$ python3 -q
>>> import numpy as np
>>> np.set_printoptions(precision=3, suppress=True, linewidth=160)
>>> def rnd(a):
...     return np.round(a, 3) + 0
... 
>>> J = np.load("sample15.npy")
>>> print(J)
[[ 0.8  0.4 -0.1  0.5  1.8  0.1 -0.8 -0.5]
 [ 0.4 -0.5  0.3  0.2 -3.3 -0.7  0.2  1.2]
 [ 0.4  0.7  0.3  0.  -1.8 -1.6 -1.   0.3]
 [-0.2 -0.6 -1.   0.2 -1.8  1.2 -0.5 -0.5]
 [-1.2  1.1 -1.5  1.1  1.5 -0.4 -0.8  0.4]
 [ 0.1  1.4 -0.1 -1.1  4.5  2.2  1.2 -0.8]
 [ 0.6  0.8  2.  -0.7  2.7  0.5 -1.7  1.8]
 [ 0.7  1.3 -0.1  0.9  0.9 -0.5  2.7  1. ]]
>>> print(rnd(np.abs(np.linalg.eigvals(J)).max()))
3.475
>>> print(rnd((J - J.T) / 2))
[[ 0.    0.   -0.25  0.35  1.5   0.   -0.7  -0.6 ]
 [ 0.    0.   -0.2   0.4  -2.2  -1.05 -0.3  -0.05]
 [ 0.25  0.2   0.    0.5  -0.15 -0.75 -1.5   0.2 ]
 [-0.35 -0.4  -0.5   0.   -1.45  1.15  0.1  -0.7 ]
 [-1.5   2.2   0.15  1.45  0.   -2.45 -1.75 -0.25]
 [ 0.    1.05  0.75 -1.15  2.45  0.    0.35 -0.15]
 [ 0.7   0.3   1.5  -0.1   1.75 -0.35  0.   -0.45]
 [ 0.6   0.05 -0.2   0.7   0.25  0.15  0.45  0.  ]]
>>> print(np.trace(J))
3.8
>>> print(rnd(np.sort(np.abs(np.linalg.eigvals(J)))))
[0.516 0.516 2.028 2.564 2.564 3.027 3.475 3.475]
>>> print(np.allclose(J, J.T))
False
>>> t3 = np.stack([J, 3 * J, J[::-1]])
>>> print(rnd(np.linalg.det(t3)))
[   -129.968 -852721.013    -129.968]
>>> print(rnd(np.linalg.norm(t3, axis=(1, 2))))
[10.2 30.6 10.2]
>>> print((t3 @ J.T).shape)
(3, 8, 8)
>>> print(rnd(np.einsum("bij,cij->bc", t3, t3)))
[[ 104.04  312.12  -40.88]
 [ 312.12  936.36 -122.64]
 [ -40.88 -122.64  104.04]]
>>> mat = np.load("data.npy")
>>> print(mat)
[[2 2 2]
 [2 2 2]
 [2 2 2]]
>>> # symmetric
>>> rk = np.linalg.matrix_rank(mat)
>>> print(rk)
1
>>> N = np.linalg.svd(mat)[2][rk:].T
>>> print([int(np.linalg.matrix_rank(mat[:i])) for i in range(1, len(mat) + 1)])
[1, 1, 1]
>>> print([int(np.linalg.matrix_rank(np.delete(mat, i, axis=0))) for i in range(3)])
[1, 1, 1]
>>> K = np.load("arr.npy")
>>> print(K)
[[  3  -3   0   1  -1   3   2]
 [  1  -1  -2   2  -2   3   3]
 [  3  -2  -3   5  -4   1   2]
 [  4   0  -6   2  -2  -2   2]
 [  7  -2  -6   3   0  -2   4]
 [  9  -3  -9   5  -2  -1   1]
 [  9   0 -11   4  -1  -4   1]
 [ 10  -2 -14   4  -4  -7   0]
 [ 10  -2 -12   1  -1  -9   1]
 [ 12  -2 -11   2  -1 -12   4]
 [ 15  -4 -12   2  -1 -11   2]
 [ 18  -4 -14   1  -2  -8  -1]
 [ 15  -7 -16   2  -1  -6   2]
 [ 17  -5 -13   1  -2  -5   3]
 [ 16  -5 -15   4  -4  -6   5]
 [ 19  -3 -16   2  -7  -8   6]
 [ 20  -3 -16   3  -4 -11   8]
 [ 23  -4 -16   2  -4 -12   6]
 [ 21  -6 -17   3  -4 -12   5]
 [ 18  -7 -14   2  -5  -9   6]
 [ 21 -10 -17   2  -8  -9   3]
 [ 24 -13 -16   4  -6 -10   5]
 [ 24 -12 -18   4  -6 -11   7]
 [ 27 -12 -18   6  -9  -8   9]
 [ 24 -13 -16   6  -8  -8   8]
 [ 22 -10 -17   7  -7  -9  10]
 [ 20 -11 -16   7  -7 -12  12]
 [ 21  -8 -15   6  -8 -10   9]
 [ 20  -5 -13   5  -6 -10   9]
 [ 17  -7 -13   7  -3 -12   6]
 [ 17  -8 -14   6   0 -11   4]
 [ 16  -5 -11   6   1  -9   5]
 [ 18  -4 -11   3  -2  -9   8]
 [ 17  -2 -12   4  -4  -9   8]
 [ 15  -4 -12   1  -4 -12   7]
 [ 12  -3 -11   2  -3 -11   8]
 [ 12  -5 -14   1  -1 -10   8]]
>>> cen = (K - K.mean(axis=0)) / K.std(axis=0)
>>> print(np.argwhere(np.abs(cen) > 2))
[[ 0  2]
 [ 0  5]
 [ 1  0]
 [ 1  2]
 [ 1  5]
 [ 2  2]
 [ 2  5]
 [21  1]
 [23  4]
 [24  1]
 [26  6]]
>>> beta = np.linalg.lstsq(np.delete(cen, 6, axis=1), cen[:, 6])[0]
>>> print(rnd(1 - np.var(cen[:, 6] - np.delete(cen, 6, axis=1) @ beta)))
0.595
>>> print(rnd(beta))
[ 0.397 -0.006  0.698  0.215 -0.436 -0.612]
>>> rng = np.random.default_rng(963172)
>>> Y = K + rng.integers(-2, 3, (37, 1)) @ rng.integers(-2, 3, (1, 7))
>>> print(Y)
[[  3  -3   0   1  -1   3   2]
 [  1  -1  -2   2  -2   3   3]
 [  5  -2   1   7  -8  -1  -2]
 [  6   0  -2   4  -6  -4  -2]
 [  6  -2  -8   2   2  -1   6]
 [ 10  -3  -7   6  -4  -2  -1]
 [ 10   0  -9   5  -3  -5  -1]
 [  9  -2 -16   3  -2  -6   2]
 [ 10  -2 -12   1  -1  -9   1]
 [ 12  -2 -11   2  -1 -12   4]
 [ 15  -4 -12   2  -1 -11   2]
 [ 20  -4 -10   3  -6 -10  -5]
 [ 17  -7 -12   4  -5  -8  -2]
 [ 19  -5  -9   3  -6  -7  -1]
 [ 17  -5 -13   5  -6  -7   3]
 [ 20  -3 -14   3  -9  -9   4]
 [ 20  -3 -16   3  -4 -11   8]
 [ 25  -4 -12   4  -8 -14   2]
 [ 21  -6 -17   3  -4 -12   5]
 [ 19  -7 -12   3  -7 -10   4]
 [ 23 -10 -13   4 -12 -11  -1]
 [ 23 -13 -18   3  -4  -9   7]
 [ 25 -12 -16   5  -8 -12   5]
 [ 25 -12 -22   4  -5  -6  13]
 [ 22 -13 -20   4  -4  -6  12]
 [ 23 -10 -15   8  -9 -10   8]
 [ 22 -11 -12   9 -11 -14   8]
 [ 23  -8 -11   8 -12 -12   5]
 [ 20  -5 -13   5  -6 -10   9]
 [ 17  -7 -13   7  -3 -12   6]
 [ 19  -8 -10   8  -4 -13   0]
 [ 15  -5 -13   5   3  -8   7]
 [ 16  -4 -15   1   2  -7  12]
 [ 19  -2  -8   6  -8 -11   4]
 [ 17  -4  -8   3  -8 -14   3]
 [ 13  -3  -9   3  -5 -12   6]
 [ 12  -5 -14   1  -1 -10   8]]
>>> print(rnd(np.linalg.svd(Y - K, compute_uv=False)))
[32.863  0.     0.     0.     0.     0.     0.   ]
>>> print(np.abs(Y - K).sum(axis=1))
[ 0  0 18 18  9  9  9  9  0  0  0 18 18 18  9  9  0 18  0  9 18  9  9 18 18  9 18 18  0  0 18  9 18 18 18  9  0]
>>> vec = np.array([4, 4, 3, -2, -3, 3, 4])
>>> y = K @ vec
>>> print(y)
[ 18  17   8   2   6  -6 -10 -27 -26 -14 -18 -10 -27  10   5  33  25  24  -1  10  -2  -4  -1  33  16  17   7  25  35 -16 -35 -11  28  33  10   7 -11]
>>> print(rnd(np.linalg.solve(K.T @ K, K.T @ y)))
[ 4.  4.  3. -2. -3.  3.  4.]
>>> y = y + 0.05 * rng.normal(size=37)
>>> print(rnd(y))
[ 18.031  17.05    8.049   2.009   5.953  -5.97   -9.973 -27.145 -25.971 -14.041 -17.988  -9.999 -26.893   9.98    5.084  33.034  25.02   23.971  -0.988
  10.054  -1.855  -4.039  -0.936  32.997  15.909  17.084   6.907  24.958  35.098 -15.999 -34.975 -11.005  27.996  33.003  10.056   6.996 -10.976]
>>> beta, *_ = np.linalg.lstsq(K, y)
>>> print(rnd(K.T @ (y - K @ beta)))
[0. 0. 0. 0. 0. 0. 0.]
>>> print(beta.round())
[ 4.  4.  3. -2. -3.  3.  4.]
>>> print(rnd(np.linalg.norm(y - K @ beta)))
0.327
>>> cen = K - K.mean(axis=0)
>>> V = np.linalg.svd(cen)[2][:1]
>>> Y = cen - cen @ V.T @ V
>>> print(np.linalg.norm(Y, axis=1).round(6).argmax())
11
>>> print(rnd(np.diag(V.T @ V)))
[0.485 0.097 0.194 0.006 0.036 0.134 0.047]
>>> print(rnd(np.cov(cen @ V.T, rowvar=False)))
85.688
>>> print(rnd((cen @ V.T).std(axis=0)))
[9.131]
>>> W0 = np.array([[0.1, 0.0, 2.0, 0.0, 1.0, 0.0, 1.0],
...     [0.0, 2.1, 0.0, 1.0, 2.0, 2.0, 0.0],
...     [0.0, 0.0, 0.1, 0.0, 0.0, 0.0, 1.0],
...     [1.0, 1.0, 0.0, 2.1, 1.0, 1.0, 1.0],
...     [2.0, 2.0, 1.0, 2.0, 1.1, 0.0, 2.0],
...     [0.0, 0.0, 2.0, 2.0, 1.0, 2.1, 1.0],
...     [0.0, 0.0, 2.0, 0.0, 1.0, 0.0, 1.1]])
>>> Y = W0 / np.linalg.norm(W0, axis=1, keepdims=True)
>>> gram = Y @ Y.T
>>> print(rnd(np.degrees(np.arccos(np.clip(gram[3, 6], -1, 1)))))
74.055
>>> print((gram - 2 * np.eye(7)).round(6).argmax(axis=1))
[6 3 6 4 3 3 0]
>>> print(rnd(np.linalg.norm(Y, axis=1)))
[1. 1. 1. 1. 1. 1. 1.]
>>> print(rnd(gram[3]))
[0.279 0.73  0.324 1.    0.863 0.713 0.275]
>>> print(np.argwhere(np.triu(np.abs(gram) > 0.95, 1)))
[[0 6]]
>>> left, sv, vt = np.linalg.svd(W0, full_matrices=False)
>>> print(rnd(np.sqrt((sv ** 2).sum())), rnd(np.linalg.norm(W0)))
8.287 8.287
>>> print(rnd(left.T @ left))
[[1. 0. 0. 0. 0. 0. 0.]
 [0. 1. 0. 0. 0. 0. 0.]
 [0. 0. 1. 0. 0. 0. 0.]
 [0. 0. 0. 1. 0. 0. 0.]
 [0. 0. 0. 0. 1. 0. 0.]
 [0. 0. 0. 0. 0. 1. 0.]
 [0. 0. 0. 0. 0. 0. 1.]]
>>> print(rnd(np.cumsum(sv ** 2) / np.sum(sv ** 2)))
[0.657 0.823 0.938 0.989 0.998 1.    1.   ]
>>> print(np.abs(left[:, 0]).round(6).argmax())
4
>>> print(rnd(left.T @ W0 @ vt.T))
[[6.716 0.    0.    0.    0.    0.    0.   ]
 [0.    3.378 0.    0.    0.    0.    0.   ]
 [0.    0.    2.808 0.    0.    0.    0.   ]
 [0.    0.    0.    1.878 0.    0.    0.   ]
 [0.    0.    0.    0.    0.766 0.    0.   ]
 [0.    0.    0.    0.    0.    0.405 0.   ]
 [0.    0.    0.    0.    0.    0.    0.05 ]]
>>> print(left.shape, sv.shape, vt.shape)
(7, 7) (7,) (7, 7)
>>> Y = W0 + rng.integers(-2, 3, (7, 6)) @ rng.integers(-2, 3, (6, 7))
>>> print(Y)
[[ 1.1  2.  -5.  -5.  -1.  11.  12. ]
 [ 1.   6.1 -4.   0.   3.   5.   2. ]
 [-5.  -7.  -3.9 -1.   3.  -1.  -7. ]
 [-2.  -5.  -6.  10.1  4.   5.  -4. ]
 [-4.   0.  10.   1.  -5.9 -4.   2. ]
 [ 3.  -1.  -4.  -3.   8.   1.1 -5. ]
 [-3.   5.   5.   0.  -5.   0.   9.1]]
>>> print(np.abs(Y - W0).sum(axis=1))
[39. 16. 29. 35. 29. 29. 25.]
>>> print(np.linalg.matrix_rank(Y - W0, tol=1e-8))
6
>>> def softmax(z):
...     e = np.exp(z - z.max(axis=-1, keepdims=True))
...     return e / e.sum(axis=-1, keepdims=True)
... 
>>> print(rnd(softmax(10 * Y[6])))
[0. 0. 0. 0. 0. 0. 1.]
>>> att = Y @ Y.T / np.sqrt(7)
>>> print(rnd(softmax(att + np.triu(np.full(att.shape, -np.inf), 1))))
[[1.    0.    0.    0.    0.    0.    0.   ]
 [0.998 0.002 0.    0.    0.    0.    0.   ]
 [0.    0.    1.    0.    0.    0.    0.   ]
 [0.    0.    0.    1.    0.    0.    0.   ]
 [0.    0.    0.    0.    1.    0.    0.   ]
 [0.    0.    0.    0.    0.    1.    0.   ]
 [0.    0.    0.    0.    0.    0.    1.   ]]
>>> print(softmax(att).round(6).argmax(axis=1))
[0 0 2 3 4 5 6]
>>> q, V = np.linalg.qr(W0[:, :4])[0], np.linalg.qr(W0[:, 4:])[0]
>>> sv = np.linalg.svd(q.T @ V, compute_uv=False)
>>> print(rnd(np.linalg.norm(q @ q.T - V @ V.T, 2)))
1.0
>>> feats = np.array([[0, 1, 1, 1, 2, 0, 2, 1],
...     [2, 2, 1, 1, 0, 1, 2, 0],
...     [1, 1, 1, 1, 2, 0, 2, 0],
...     [2, 2, 2, 0, 1, 0, 1, 2],
...     [1, 2, 0, 2, 1, 0, 1, 2],
...     [0, 0, 0, 2, 0, 1, 0, 0],
...     [1, 2, 2, 2, 0, 0, 0, 2]])
>>> feats[:, 4] = -1 * feats[:, 3]
>>> print(feats)
[[ 0  1  1  1 -1  0  2  1]
 [ 2  2  1  1 -1  1  2  0]
 [ 1  1  1  1 -1  0  2  0]
 [ 2  2  2  0  0  0  1  2]
 [ 1  2  0  2 -2  0  1  2]
 [ 0  0  0  2 -2  1  0  0]
 [ 1  2  2  2 -2  0  0  2]]
>>> W1 = np.array([[-3, -2],
...     [-3, 0],
...     [-1, 3],
...     [-3, 0],
...     [0, -1],
...     [-1, 1],
...     [-3, 1],
...     [3, -1]])
>>> beta = np.array([-2, -1])
>>> act = np.maximum(feats @ W1 + beta, 0)
>>> print((act > 0).astype(int))
[[0 1]
 [0 1]
 [0 1]
 [0 0]
 [0 0]
 [0 1]
 [0 1]]
>>> print(np.linalg.matrix_rank(act))
1
>>> print(rnd((act > 0).mean(axis=0)))
[0.    0.714]
>>> Z = np.array([[0, 3], [1, -1]])
>>> print((act @ Z).round(6).argmax(axis=1))
[0 0 0 0 0 0 0]
>>> left, sv, vt = np.linalg.svd(feats, full_matrices=False)
>>> print(np.abs(left[:, 0]).round(6).argmax())
6
>>> print(rnd(left.T @ left))
[[1. 0. 0. 0. 0. 0. 0.]
 [0. 1. 0. 0. 0. 0. 0.]
 [0. 0. 1. 0. 0. 0. 0.]
 [0. 0. 0. 1. 0. 0. 0.]
 [0. 0. 0. 0. 1. 0. 0.]
 [0. 0. 0. 0. 0. 1. 0.]
 [0. 0. 0. 0. 0. 0. 1.]]
>>> print(rnd(sv / sv[0]))
[1.    0.418 0.334 0.202 0.17  0.076 0.048]
>>> print(rnd(np.cumsum(sv ** 2) / np.sum(sv ** 2)))
[0.733 0.861 0.943 0.973 0.994 0.998 1.   ]
>>> Y = np.array([[3, 3, 3],
...     [9, 8, 3],
...     [6, 8, 3],
...     [2, 9, 1],
...     [8, 5, 1],
...     [3, 3, 3],
...     [5, 0, 8],
...     [3, 2, 9]])
>>> print(np.einsum("ij->j", feats))
[ 7 10  7  9 -9  2  8  7]
>>> print(np.einsum("ik,kj->ji", feats, Y))
[[22 37 22 47 20 -9 27]
 [22 37 23 42 31 11 47]
 [31 34 25 44 35  3 33]]
>>> t3 = np.stack([feats, 5 * feats, feats[::-1]])
>>> print(np.linalg.matrix_rank(t3.reshape(3, -1)))
2
>>> print(rnd(np.linalg.norm(t3, axis=(1, 2))))
[ 9.95  49.749  9.95 ]
>>> print(t3.sum(axis=0))
[[  1   8   8   8  -8   0  12   8]
 [ 12  12   6   8  -8   7  12   0]
 [  7   8   6   8  -8   0  13   2]
 [ 14  14  14   0   0   0   7  14]
 [  7  13   1  13 -13   0   8  12]
 [  2   2   1  13 -13   7   2   0]
 [  6  13  13  13 -13   0   2  13]]
>>> print(np.linalg.matrix_rank(t3))
[7 7 7]
>>> F = np.load("dump.npy")
>>> print(F)
[[ 207 -138  -54   85  -28  -39  198]
 [-138  288  -17  -67  -46   61 -112]
 [ -54  -17  254   79   78   72  -37]
 [  85  -67   79  246   -4   18  106]
 [ -28  -46   78   -4   77   -9  -43]
 [ -39   61   72   18   -9  162  -30]
 [ 198 -112  -37  106  -43  -30  200]]
>>> # symmetric, so the eigenvalues are real
>>> vals, V = np.linalg.eigh(F)
>>> print(rnd(vals))
[  0.07   27.547  78.787 121.119 234.58  366.96  604.936]
>>> print(rnd(np.linalg.eigvalsh(F @ F)))
[     0.005    758.826   6207.416  14669.84   55027.862 134659.913 365948.138]
>>> left, sv, vt = np.linalg.svd(F)
>>> print(rnd(sv))
[604.936 366.96  234.58  121.119  78.787  27.547   0.07 ]
>>> print(np.argmax(sv[:-1] / (sv[1:] + 1e-6)) + 1)
6
>>> Y = left[:, :6] @ np.diag(sv[:6]) @ vt[:6]
>>> print(np.linalg.matrix_rank(F, rtol=0.05))
5
>>> print(rnd(np.linalg.norm(F - Y) / np.linalg.norm(F)))
0.0
>>> print(np.linalg.matrix_rank(Y))
6
>>> print(rnd(np.abs(F - Y).max()))
0.034
>>> print(rnd(np.linalg.norm(F - Y, 2)), rnd(sv[6]))
0.07 0.07
>>> print(rnd(softmax(F[2])))
[0. 0. 1. 0. 0. 0. 0.]
>>> print(rnd(softmax(F[2] + 5)))
[0. 0. 1. 0. 0. 0. 0.]
>>> print(softmax(10 * F[2]))
[0. 0. 1. 0. 0. 0. 0.]
>>> print(rnd(softmax(F).sum(axis=1)))
[1. 1. 1. 1. 1. 1. 1.]
>>> att = F @ F.T / np.sqrt(7)
>>> print(softmax(att).round(6).argmax(axis=1))
[0 1 2 3 2 5 0]
>>> print(softmax(att + np.triu(np.full(att.shape, -np.inf), 1)))
[[1. 0. 0. 0. 0. 0. 0.]
 [0. 1. 0. 0. 0. 0. 0.]
 [0. 0. 1. 0. 0. 0. 0.]
 [0. 0. 0. 1. 0. 0. 0.]
 [0. 0. 1. 0. 0. 0. 0.]
 [0. 0. 0. 0. 0. 1. 0.]
 [1. 0. 0. 0. 0. 0. 0.]]
>>> print(softmax(att))
[[1. 0. 0. 0. 0. 0. 0.]
 [0. 1. 0. 0. 0. 0. 0.]
 [0. 0. 1. 0. 0. 0. 0.]
 [0. 0. 0. 1. 0. 0. 0.]
 [0. 0. 1. 0. 0. 0. 0.]
 [0. 0. 0. 0. 0. 1. 0.]
 [1. 0. 0. 0. 0. 0. 0.]]
>>> print(softmax(att)[2] @ F)
[-54. -17. 254.  79.  78.  72. -37.]
